$ python -q
>>> import numpy as np
>>> np.set_printoptions(precision=1, suppress=True, linewidth=120)
>>> X = np.loadtxt("a.csv", delimiter=",")
>>> print(X)
[[2. 0.]
 [0. 3.]]
>>> print(round(np.abs(np.linalg.eigvals(X)).max(), 1))
3.0
>>> print(np.round(np.linalg.det(X), 1))
6.0
>>> print((X - X.T) / 2)
[[0. 0.]
 [0. 0.]]
>>> print(np.allclose(X, X.T))
True
>>> print((X + X.T) / 2)
[[2. 0.]
 [0. 3.]]
>>> print(np.sort(np.abs(np.linalg.eigvals(X))))
[2. 3.]
>>> print(X @ X)
[[4. 0.]
 [0. 9.]]
>>> print(np.trace(X))
5.0
>>> other = X[0, 0] * X[1:] - np.outer(X[1:, 0], X[0])
>>> print(other)
[[0. 6.]]
>>> print(np.flatnonzero(~other.round(6).any(axis=1)))
[]
>>> print(X[:, 0] / X[0, 0])
[1. 0.]
>>> x0 = np.ones(2)
>>> for _ in range(6):
...     x0 = X @ x0
...     x0 /= np.linalg.norm(x0)
...     print(round(x0 @ X @ x0, 1))
... 
2.7
2.8
2.9
3.0
3.0
3.0
>>> print(x0)
[0.1 1. ]
>>> other = np.linalg.inv(X)
>>> print(round(float(np.linalg.cond(X)), 1))
1.5
>>> print(round(np.linalg.det(X) * np.linalg.det(other), 1))
1.0
>>> print(np.linalg.inv(other))
[[2. 0.]
 [0. 3.]]
>>> print(np.allclose(other, X.T))
False
>>> F = np.loadtxt("w.csv", delimiter=",")
>>> print(F)
[[1.  0.7 0.5]
 [0.7 1.  0.7]
 [0.5 0.7 1. ]]
>>> G = F.T @ F
>>> print(np.linalg.svd(F, compute_uv=False) ** 2)
[5.2 0.3 0.1]
>>> print((F @ F.T).shape)
(3, 3)
>>> print(np.linalg.eigvalsh(G)[::-1])
[5.2 0.3 0.1]
>>> print(G)
[[1.7 1.8 1.5]
 [1.8 2.  1.7]
 [1.5 1.7 1.7]]
>>> print(np.linalg.matrix_rank(G))
3
>>> vals, V = np.linalg.eig(F)
>>> print(np.sort(np.linalg.eigvals(F @ F)))
[0.1 0.3 5.2]
>>> print(np.sort(np.linalg.eigvals(np.linalg.inv(F))))
[0.4 2.  4.4]
>>> print(vals)
[2.3 0.5 0.2]
>>> m1 = np.array([[18.3, -5.7, -5.6],
...     [-18.1, 0.8, -8.4],
...     [17.1, -0.7, -10.3],
...     [-18.6, 2.0, -7.1],
...     [4.1, -12.9, -14.7],
...     [11.4, -11.8, -11.5],
...     [4.0, 19.1, -4.5],
...     [2.6, 19.0, -5.8],
...     [-7.9, -2.4, -18.2],
...     [-7.8, -5.3, 17.6],
...     [13.6, 14.6, -1.4],
...     [-3.8, 7.8, 18.0],
...     [15.8, 12.2, -0.9],
...     [-11.5, 16.4, 0.2],
...     [-19.9, 0.0, 2.2],
...     [-0.7, -7.1, 18.7],
...     [3.4, 18.6, 6.6],
...     [-1.2, -4.7, -19.4],
...     [-13.6, -9.0, -11.6],
...     [13.4, 13.9, -5.3]])
>>> D = np.linalg.norm(m1[:, None] - m1[None], axis=-1)
>>> print(D.mean(axis=1).argmax())
15
>>> print(np.unravel_index(D.round(6).argmax(), D.shape))
(np.int64(11), np.int64(17))
>>> print(D[6].round(6).argsort(kind="stable")[:4])
[ 6  7 19 10]
>>> print(np.flatnonzero(D[6] < D.mean() / 2))
[ 6  7 10 16 19]
>>> print(np.linalg.norm(m1 - m1.mean(axis=0), axis=1))
[20.5 19.1 19.  19.1 20.3 20.7 16.4 16.2 18.  23.7 17.8 21.9 18.3 17.8 20.9 24.1 18.5 18.2 20.2 17.2]
